% python3 -q
>>> import numpy as np
>>> import numpy.linalg as la
>>> np.set_printoptions(suppress=True, linewidth=120)
>>> def rnd(a):
...     return np.round(a, 3) + 0
... 
>>> arr = np.load("case9.npy")
>>> print(arr)
[[ -0.19    1.728   2.049]
 [ -0.157  -1.374   0.092]
 [ -0.087  -0.772   2.969]
 [  0.093  -0.654  -2.547]
 [ -0.085  -0.224 -11.273]
 [  0.17   -1.933  -2.376]
 [  0.236  -1.172   5.922]
 [  0.316  -0.43    0.94 ]
 [ -0.006  -2.07    3.792]
 [  0.284  -0.028  -4.568]
 [  0.208  -0.199  -0.184]
 [ -0.286   0.925  -3.286]
 [  0.327   1.443   1.031]
 [ -0.406  -0.201   6.013]
 [  0.084   0.85   -2.843]
 [  0.352  -0.01    4.782]
 [ -0.295   0.371   1.27 ]
 [ -0.018   0.436   2.166]
 [  0.174  -0.609  -3.008]
 [ -0.19   -0.818   4.006]
 [ -0.184  -0.571   3.67 ]
 [ -0.058   1.671   5.017]
 [  0.17    1.461  -3.212]]
>>> cent = arr[[15, 13]].astype(float)
>>> for _ in range(4):
...     labels = la.norm(arr[:, None] - cent, axis=-1).argmin(axis=1)
...     cent = np.array([arr[labels == j].mean(axis=0) for j in range(2)])
... 
>>> print(labels)
[1 0 1 0 0 0 1 1 1 0 0 0 1 1 0 1 1 1 0 1 1 1 0]
>>> print(np.abs(cent[1] - cent[0]).argmax())
2
>>> print(np.bincount(labels))
[10 13]
>>> rng = np.random.default_rng(5037)
>>> labels = rng.permutation(3)
>>> other = arr[:, labels] * rng.choice([-1, 1], 3)
>>> print(other)
[[ -1.728   0.19    2.049]
 [  1.374   0.157   0.092]
 [  0.772   0.087   2.969]
 [  0.654  -0.093  -2.547]
 [  0.224   0.085 -11.273]
 [  1.933  -0.17   -2.376]
 [  1.172  -0.236   5.922]
 [  0.43   -0.316   0.94 ]
 [  2.07    0.006   3.792]
 [  0.028  -0.284  -4.568]
 [  0.199  -0.208  -0.184]
 [ -0.925   0.286  -3.286]
 [ -1.443  -0.327   1.031]
 [  0.201   0.406   6.013]
 [ -0.85   -0.084  -2.843]
 [  0.01   -0.352   4.782]
 [ -0.371   0.295   1.27 ]
 [ -0.436   0.018   2.166]
 [  0.609  -0.174  -3.008]
 [  0.818   0.19    4.006]
 [  0.571   0.184   3.67 ]
 [ -1.671   0.058   5.017]
 [ -1.461  -0.17   -3.212]]
>>> U, _, vt = la.svd(arr.T @ other)
>>> print(rnd(U @ vt))
[[ 0. -1.  0.]
 [-1.  0.  0.]
 [ 0.  0.  1.]]
>>> print(labels)
[1 0 2]
>>> J = np.load("sample12.npy")
>>> print(J)
[[-1  0 -2]
 [-2 -1  0]
 [ 0 -2 -1]]
>>> print(rnd(la.norm(J[2], 1)), rnd(la.norm(J[2], np.inf)))
3.0 2.0
>>> print(rnd(la.norm(J[2] - J[0])))
2.449
>>> print(J[2] @ J[0])
2
>>> A = np.loadtxt("dump.csv", delimiter=",")
>>> print(A)
[[ 1.  1.  1.  1.  1.  1.  1.  1.]
 [ 1.  1. -1. -1.  1.  1. -1. -1.]
 [ 1. -1. -1.  1.  1. -1. -1.  1.]]
>>> r0, v = arr[21], arr[17]
>>> print(rnd(r0 @ r0))
27.966
>>> pr = (r0 @ v) / (r0 @ r0) * r0
>>> print(rnd(la.norm(r0 + v) ** 2 + la.norm(r0 - v) ** 2))
65.696
>>> print(rnd((v - pr) @ r0))
0.0
>>> print(rnd(pr))
[-0.024  0.693  2.08 ]
>>> print(rnd(np.outer(r0, v)))
[[ 0.001 -0.025 -0.126]
 [-0.03   0.729  3.619]
 [-0.09   2.187 10.867]]
>>> F = np.load("out18.npy")
>>> print(F)
[[ 2  1  2  0]
 [ 5  1  3  0]
 [ 8  3  3  3]
 [ 9  3  5  4]
 [12  5  5  4]
 [13  7  8  6]
 [13  9  8  6]
 [13 10  8  6]
 [15 11 10  8]
 [16 12 13 10]
 [19 12 15 10]
 [19 15 15 11]
 [21 17 15 11]
 [21 19 15 11]
 [22 21 15 14]
 [22 24 15 15]
 [24 27 17 18]
 [24 28 20 19]
 [27 30 22 20]
 [29 33 23 23]
 [30 36 25 23]
 [31 36 27 26]
 [31 39 28 26]
 [31 41 28 27]
 [34 43 30 27]]
>>> other = np.array([[0, 3, 3], [0, 0, 3], [0, 0, 2], [1, 3, 0]])
>>> other @ F
Traceback (most recent call last):
  File "<python-input-35>", line 1, in <module>
    other @ F
    ~~~~~~^~~
ValueError: matmul: Input operand 1 has a mismatch in its core dimension 0, with gufunc signature (n?,k),(k,m?)->(n?,m?) (size 25 is different from 3)
>>> print(np.einsum("ik,kj->ji", F, other))
[[  0   0   3   4   4   6   6   6   8  10  10  11  11  11  14  15  18  19  20  23  23  26  26  27  27]
 [  6  15  33  39  48  57  57  57  69  78  87  90  96  96 108 111 126 129 141 156 159 171 171 174 183]
 [ 13  24  39  46  61  76  82  85  98 110 123 132 144 150 159 168 187 196 215 232 248 255 266 272 291]]
>>> print(np.einsum("ij,ij->i", F, F))
[   9   35   91  131  210  318  350  369  510  669  830  932 1076 1148 1346 1510 1918 2121 2513 2988 3350 3662 3942
 4155 4634]
>>> print(F @ other)
[[  0   6  13]
 [  0  15  24]
 [  3  33  39]
 [  4  39  46]
 [  4  48  61]
 [  6  57  76]
 [  6  57  82]
 [  6  57  85]
 [  8  69  98]
 [ 10  78 110]
 [ 10  87 123]
 [ 11  90 132]
 [ 11  96 144]
 [ 11  96 150]
 [ 14 108 159]
 [ 15 111 168]
 [ 18 126 187]
 [ 19 129 196]
 [ 20 141 215]
 [ 23 156 232]
 [ 23 159 248]
 [ 26 171 255]
 [ 26 171 266]
 [ 27 174 272]
 [ 27 183 291]]
>>> print(np.vstack([F, other.T]).shape)
(28, 4)
>>> print(other.T @ F.T)
[[  0   0   3   4   4   6   6   6   8  10  10  11  11  11  14  15  18  19  20  23  23  26  26  27  27]
 [  6  15  33  39  48  57  57  57  69  78  87  90  96  96 108 111 126 129 141 156 159 171 171 174 183]
 [ 13  24  39  46  61  76  82  85  98 110 123 132 144 150 159 168 187 196 215 232 248 255 266 272 291]]
>>> print(la.matrix_rank(F @ other))
3
>>> print(F[16] @ F[1])
198
>>> print(rnd(la.norm(F[16], 1)), rnd(la.norm(F[16], np.inf)))
86.0 27.0
>>> print(rnd(la.norm(F, "nuc")))
223.476
>>> Xc = (F - F.mean(axis=0)) / F.std(axis=0)
>>> print(rnd(Xc.std(axis=0)))
[1. 1. 1. 1.]
>>> beta = la.lstsq(np.delete(Xc, 1, axis=1), Xc[:, 1])[0]
>>> print(np.abs(beta).argmax())
2
>>> print(rnd(1 - np.var(Xc[:, 1] - np.delete(Xc, 1, axis=1) @ beta)))
0.986
>>> C2 = np.cov(F, rowvar=False)
>>> print(rnd(np.corrcoef(F[:, 1], F[:, 0])[0, 1]))
0.974
>>> print(np.argsort(-F.std(axis=0).round(6), kind="stable"))
[1 0 3 2]
>>> print(rnd(np.corrcoef(F.T)))
[[1.    0.974 0.982 0.979]
 [0.974 1.    0.981 0.993]
 [0.982 0.981 1.    0.986]
 [0.979 0.993 0.986 1.   ]]
>>> print(np.argwhere(np.triu(np.abs(np.corrcoef(F.T)) > 0.8, 1)))
[[0 1]
 [0 2]
 [0 3]
 [1 2]
 [1 3]
 [2 3]]
>>> Q, _ = la.qr(np.array([[-1.7, 1.6], [-0.5, 0.2]]))
>>> X = Q[:, :2]
>>> print(rnd(X))
[[-0.959 -0.282]
 [-0.282  0.959]]
>>> other = X / np.sqrt((X ** 2).mean(axis=1, keepdims=True))
>>> print(la.matrix_rank(X - X.mean(axis=1, keepdims=True)))
1
>>> print(la.matrix_rank(other) == la.matrix_rank(X))
True
>>> print(rnd(X - X.mean(axis=1, keepdims=True)))
[[-0.339  0.339]
 [-0.621  0.621]]
>>> print(rnd(other[1]))
[-0.399  1.357]
>>> other = np.array([[0, 2], [2, 3]])
>>> cent = np.kron(other, X)
>>> print(la.matrix_rank(cent))
4
>>> print(rnd(cent))
[[ 0.     0.    -1.919 -0.564]
 [ 0.     0.    -0.564  1.919]
 [-1.919 -0.564 -2.878 -0.846]
 [-0.564  1.919 -0.846  2.878]]
>>> W0 = np.loadtxt("data.csv", delimiter=",")
>>> print(rnd(W0))
[[ 0.707  0.     0.     0.    -0.707]
 [ 0.     1.     0.     0.     0.   ]
 [ 0.     0.     1.     0.     0.   ]
 [ 0.     0.     0.     1.     0.   ]
 [ 0.707  0.     0.     0.     0.707]]
>>> other = W0 / np.sqrt((W0 ** 2).mean(axis=1, keepdims=True))
>>> print(rnd(la.norm(other, axis=1)))
[2.236 2.236 2.236 2.236 2.236]
>>> print(la.matrix_rank(W0 - W0.mean(axis=1, keepdims=True)))
4
>>> print(rnd(other[4]))
[1.581 0.    0.    0.    1.581]
>>> print(la.matrix_rank(other) == la.matrix_rank(W0))
True
>>> vec = np.array([-2, 2, -3, 0, 1])
>>> print(rnd((W0 * vec).sum(axis=1)))
[-2.121  2.    -3.     0.    -0.707]
>>> print(rnd(W0 @ np.ones(5)))
[0.    1.    1.    1.    1.414]
>>> print(rnd(W0 * vec))
[[-1.414  0.     0.     0.    -0.707]
 [ 0.     2.     0.     0.     0.   ]
 [ 0.     0.    -3.     0.     0.   ]
 [ 0.     0.     0.     0.     0.   ]
 [-1.414  0.     0.     0.     0.707]]
>>> print(rnd(W0 @ vec))
[-2.121  2.    -3.     0.    -0.707]
>>> vec = np.array([2, 0, 0, 0, 2])
>>> print(rnd(la.norm(vec)), rnd(la.norm(W0 @ vec)))
2.828 2.828
>>> print(rnd(W0.T @ (W0 @ vec)))
[2. 0. 0. 0. 2.]
>>> print(rnd(np.abs(la.eigvals(W0))))
[1. 1. 1. 1. 1.]
>>> print(5 - la.matrix_rank(W0 - np.eye(5), tol=1e-8))
3
>>> Q = W0.astype(float).copy()
>>> for j in range(5):
...     Q[:, j] -= Q[:, :j] @ (Q[:, :j].T @ Q[:, j])
...     Q[:, j] /= la.norm(Q[:, j])
... 
>>> print(rnd(Q))
[[ 0.707  0.     0.     0.    -0.707]
 [ 0.     1.     0.     0.     0.   ]
 [ 0.     0.     1.     0.     0.   ]
 [ 0.     0.     0.     1.     0.   ]
 [ 0.707  0.     0.     0.     0.707]]
>>> print(rnd(Q.T @ W0))
[[1. 0. 0. 0. 0.]
 [0. 1. 0. 0. 0.]
 [0. 0. 1. 0. 0.]
 [0. 0. 0. 1. 0.]
 [0. 0. 0. 0. 1.]]
>>> feats = np.load("test9.npy")
>>> print(feats)
[[-11  -3  -3  -2   2]
 [  3 -17  -1  -1   3]
 [ -2   0  -2  -1  -2]
 [ -1   0   1   9   1]
 [  2  -3  -2   1  -7]]
>>> r0, v = feats[2], feats[0]
>>> print(r0 @ r0)
13
>>> pr = (r0 @ v) / (r0 @ r0) * r0
>>> print(rnd(la.norm(r0 + v) ** 2 + la.norm(r0 - v) ** 2))
320.0
>>> print(la.matrix_rank(np.outer(r0, v)))
1
>>> print(round(np.log10(la.cond(feats))))
1
>>> print(rnd(np.abs(la.svd(feats)[2][-1])))
[0.256 0.144 0.899 0.101 0.309]
>>> print(la.matrix_rank(feats, rtol=0.1))
4
>>> r0 = np.array([-5, 0, -2, -6, 5])
>>> other = feats + np.outer(r0, np.eye(5)[2])
>>> print(la.matrix_rank(other - feats))
1
>>> m1 = np.array([[0, 3, -4, 0, -4],
...     [3, 2, -1, 2, 3],
...     [-4, -1, 0, -2, 4],
...     [0, 2, -2, 0, -1],
...     [-4, 3, 4, -1, -4]])
>>> # equal to its transpose
>>> evals, vecs = la.eigh(m1)
>>> print(np.abs(vecs[:, -1]).round(6).argmax())
0
>>> print(rnd(evals))
[-8.651 -4.708 -0.131  3.627  7.863]
>>> print(rnd(la.svd(m1, compute_uv=False)))
[8.651 7.863 4.708 3.627 0.131]
>>> print(evals.sum(), np.trace(m1))
-2.0 -2
>>> print(rnd(la.eigvalsh(m1 + 3 * np.eye(5))))
[-5.651 -1.708  2.869  6.627 10.863]
>>> print(rnd(np.sort(np.abs(la.eigvals(m1)))))
[0.131 3.627 4.708 7.863 8.651]
>>> print(np.allclose(m1 @ m1.T, m1.T @ m1))
True
>>> la.determinant(m1)
Traceback (most recent call last):
  File "<python-input-111>", line 1, in <module>
    la.determinant(m1)
    ^^^^^^^^^^^^^^
AttributeError: module 'numpy.linalg' has no attribute 'determinant'
>>> print((m1 + m1.T) / 2)
[[ 0.  3. -4.  0. -4.]
 [ 3.  2. -1.  2.  3.]
 [-4. -1.  0. -2.  4.]
 [ 0.  2. -2.  0. -1.]
 [-4.  3.  4. -1. -4.]]
>>> print(np.trace(m1))
-2
